% python3 -q
>>> import numpy as np
>>> from numpy import linalg as LA
>>> np.set_printoptions(precision=3, suppress=True, linewidth=100)
>>> rnd = lambda a: np.round(a, 3) + 0
>>> F = np.array([[-1, -1, -1, -1, -1],
...     [-1, -2, -2, -2, -2],
...     [-1, -2, -3, -3, -3],
...     [-1, -2, -3, -4, -4],
...     [-1, -2, -3, -4, -5]])
>>> print(F)
[[-1 -1 -1 -1 -1]
 [-1 -2 -2 -2 -2]
 [-1 -2 -3 -3 -3]
 [-1 -2 -3 -4 -4]
 [-1 -2 -3 -4 -5]]
>>> # symmetric
>>> print(rnd(np.sort(np.abs(LA.eigvals(F)))))
[ 0.272  0.353  0.583  1.449 12.344]
>>> np.allclose(F @ F.T, F.T @ F)
True
>>> print((F + F.T) / 2)
[[-1. -1. -1. -1. -1.]
 [-1. -2. -2. -2. -2.]
 [-1. -2. -3. -3. -3.]
 [-1. -2. -3. -4. -4.]
 [-1. -2. -3. -4. -5.]]
>>> Q, evecs = LA.qr(F[:, :2])[0], LA.qr(F[:, 2:])[0]
>>> sv = LA.svd(Q.T @ evecs, compute_uv=False)
>>> rnd(LA.norm(Q @ Q.T - evecs @ evecs.T, 2))
np.float64(1.0)
>>> print(rnd(np.degrees(np.arccos(sv.clip(0, 1)))))
[ 7.824 79.003]
>>> (sv > 0.9).sum()
np.int64(1)
>>> t3 = np.stack([F, -1 * F, F[::-1]])
>>> rnd(LA.det(t3))
array([-1.,  1., -1.])
>>> t3.shape
(3, 5, 5)
>>> ev, evecs = LA.eig(F)
>>> rnd(np.sort(LA.eigvals(F.T)))
array([-12.344,  -1.449,  -0.583,  -0.353,  -0.272])
>>> rnd(np.prod(ev))
np.float64(-1.0)
>>> A = np.load("arr.npy")
>>> A
array([[ 12.565,  17.648,  11.857,   5.912, -18.376,  18.188],
       [  4.477,   5.71 ,   4.012,   1.577,  -5.748,   5.669],
       [  7.801,  11.858,   7.961,   3.088, -12.121,  12.228],
       [ 18.254,  26.358,  17.96 ,   8.498, -27.131,  26.465],
       [ 10.06 ,  15.102,   9.644,   5.269, -15.791,  14.749],
       [ 12.011,  17.198,  11.699,   5.969, -17.521,  18.093],
       [  0.246,   0.144,   0.136,  -0.051,   0.351,  -0.225],
       [  1.678,   2.54 ,   1.93 ,   1.747,  -2.728,   3.229],
       [ -0.28 ,  -0.064,  -0.239,  -0.149,  -0.211,   0.111],
       [  2.38 ,   2.494,   2.397,   1.04 ,  -3.156,   2.928]])
>>> np.argsort(-LA.norm(A, axis=0).round(6), kind="stable")[:3]
array([4, 5, 1])
>>> rnd(np.abs(LA.svd(A)[2][-1]))
array([0.542, 0.177, 0.767, 0.101, 0.082, 0.263])
>>> print(round(np.log10(LA.cond(A))))
2
>>> K = np.array([[-2, 0, -1, 0, 1],
...     [0, -2, -2, 0, 4],
...     [-1, -2, 6, 1, -2],
...     [0, 0, 1, 6, -1],
...     [1, 4, -2, -1, 4]])
>>> rng = np.random.default_rng(7556)
>>> A2 = K + rng.integers(-2, 3, (5, 1)) @ rng.integers(-2, 3, (1, 5))
>>> A2
array([[ 2,  0,  3,  4,  5],
       [ 0, -2, -2,  0,  4],
       [ 1, -2,  8,  3,  0],
       [-2,  0, -1,  4, -3],
       [ 1,  4, -2, -1,  4]])
>>> print(LA.matrix_rank(A2 - K, tol=1e-8))
1
>>> rnd(LA.svd(A2 - K, compute_uv=False))
array([9.798, 0.   , 0.   , 0.   , 0.   ])
>>> np.abs(A2 - K).sum(axis=1)
array([16,  0,  8,  8,  0])
>>> print(A2 - K)
[[ 4  0  4  4  4]
 [ 0  0  0  0  0]
 [ 2  0  2  2  2]
 [-2  0 -2 -2 -2]
 [ 0  0  0  0  0]]
>>> ev, evecs = LA.eigh(K)
>>> x0 = np.array([-2, 0, 3, -3, 2])
>>> rnd(LA.eigvalsh(K[1:, 1:]))
array([-4.112,  3.37 ,  5.491,  9.251])
>>> rnd(x0 @ K @ x0 / (x0 @ x0)), rnd(ev[0]), rnd(ev[-1])
(np.float64(3.462), np.float64(-4.242), np.float64(9.384))
>>> np.abs(K).sum(axis=1).max(), rnd(np.abs(ev).max())
(np.int64(12), np.float64(9.384))
>>> (np.sign(evecs[:, -1].round(6)) == np.sign(evecs[0, -1].round(6))).astype(int)
array([1, 1, 0, 0, 1])
>>> print(x0 @ K @ x0)
90
>>> A2 = LA.inv(K)
>>> rnd(LA.det(K) * A2)
array([[-704.,  120.,  -72.,   16.,   24.],
       [ 120., -264.,    8.,   40.,  248.],
       [ -72.,    8.,  296.,  -24.,  152.],
       [  16.,   40.,  -24.,  256.,    8.],
       [  24.,  248.,  152.,    8.,  200.]])
>>> rnd(LA.slogdet(K)[0])
np.float64(1.0)
>>> rnd(K @ A2)
array([[1., 0., 0., 0., 0.],
       [0., 1., 0., 0., 0.],
       [0., 0., 1., 0., 0.],
       [0., 0., 0., 1., 0.],
       [0., 0., 0., 0., 1.]])
>>> rnd(A2)
array([[-0.468,  0.08 , -0.048,  0.011,  0.016],
       [ 0.08 , -0.176,  0.005,  0.027,  0.165],
       [-0.048,  0.005,  0.197, -0.016,  0.101],
       [ 0.011,  0.027, -0.016,  0.17 ,  0.005],
       [ 0.016,  0.165,  0.101,  0.005,  0.133]])
>>> rnd(LA.cond(K))
np.float64(4.62)
>>> print(rnd(LA.det(K) * LA.det(A2)))
1.0
>>> (np.abs(A2) > 1e-9).astype(int)
array([[1, 1, 1, 1, 1],
       [1, 1, 1, 1, 1],
       [1, 1, 1, 1, 1],
       [1, 1, 1, 1, 1],
       [1, 1, 1, 1, 1]])
>>> E = np.loadtxt("dump.csv", delimiter=",")
>>> print(E)
[[1. 1. 2. 4. 3. 0. 2. 1. 5. 3.]
 [1. 1. 1. 2. 4. 3. 0. 2. 1. 5.]
 [2. 1. 1. 1. 2. 4. 3. 0. 2. 1.]
 [4. 2. 1. 1. 1. 2. 4. 3. 0. 2.]
 [3. 4. 2. 1. 1. 1. 2. 4. 3. 0.]
 [0. 3. 4. 2. 1. 1. 1. 2. 4. 3.]
 [2. 0. 3. 4. 2. 1. 1. 1. 2. 4.]
 [1. 2. 0. 3. 4. 2. 1. 1. 1. 2.]
 [5. 1. 2. 0. 3. 4. 2. 1. 1. 1.]
 [3. 5. 1. 2. 0. 3. 4. 2. 1. 1.]]
>>> # symmetric, so the eigenvalues are real
>>> A2 = LA.inv(F)
>>> print(rnd(LA.cond(F)))
45.455
>>> rnd(LA.det(F) * LA.det(A2))
np.float64(1.0)
>>> rnd(LA.det(F) * A2)
array([[ 2., -1.,  0.,  0.,  0.],
       [-1.,  2., -1.,  0.,  0.],
       [ 0., -1.,  2., -1.,  0.],
       [ 0.,  0., -1.,  2., -1.],
       [ 0.,  0.,  0., -1.,  1.]])
>>> rnd(LA.inv(A2))
array([[-1., -1., -1., -1., -1.],
       [-1., -2., -2., -2., -2.],
       [-1., -2., -3., -3., -3.],
       [-1., -2., -3., -4., -4.],
       [-1., -2., -3., -4., -5.]])
>>> np.allclose(A2, F.T)
False
>>> idx = rng.permutation(10)
>>> idx
array([0, 7, 9, 6, 3, 2, 5, 1, 8, 4])
>>> A2 = E[idx][:, idx]
>>> np.diag(A2)
array([1., 1., 1., 1., 1., 1., 1., 1., 1., 1.])
>>> np.allclose(A2, E)
False
>>> rnd(LA.det(A2)), rnd(LA.det(E[idx]))
(np.float64(-188480.0), np.float64(-188480.0))
>>> [round(float(LA.det(E[:i, :i])), 2) + 0 for i in range(1, 11)]
[1.0, 0.0, -1.0, -1.0, 35.0, -201.0, 736.0, 2320.0, -41600.0, -188480.0]
>>> print(np.all(LA.eigvalsh(E) > 0))
False
>>> data = np.load("mat.npy")
>>> rnd(data)
array([[ 0.966, -0.015, -0.037, -0.03 ,  0.075, -0.119,  0.063,  0.035,  0.07 ],
       [-0.015,  0.994, -0.016, -0.013,  0.033, -0.052,  0.028,  0.015,  0.031],
       [-0.037, -0.016,  0.96 , -0.033,  0.082, -0.131,  0.069,  0.038,  0.076],
       [-0.03 , -0.013, -0.033,  0.973,  0.067, -0.107,  0.057,  0.031,  0.063],
       [ 0.075,  0.033,  0.082,  0.067,  0.832,  0.267, -0.141, -0.077, -0.156],
       [-0.119, -0.052, -0.131, -0.107,  0.267,  0.575,  0.225,  0.123,  0.249],
       [ 0.063,  0.028,  0.069,  0.057, -0.141,  0.225,  0.881, -0.065, -0.131],
       [ 0.035,  0.015,  0.038,  0.031, -0.077,  0.123, -0.065,  0.965, -0.072],
       [ 0.07 ,  0.031,  0.076,  0.063, -0.156,  0.249, -0.131, -0.072,  0.855]])
>>> Uu, sv, vt = LA.svd(data)
>>> evecs = vt[:(sv > 1e-8).sum()]
>>> x0 = data[2] + -1 * data[4] + rng.integers(2) * np.eye(9)[4]
>>> print(rnd(x0))
[-0.112 -0.049  0.878 -0.1   -0.749 -0.398  0.21   0.115  0.233]
>>> LA.matrix_rank(np.vstack([data, x0]))
np.int64(8)
>>> np.allclose(evecs.T @ evecs @ x0, x0)
True
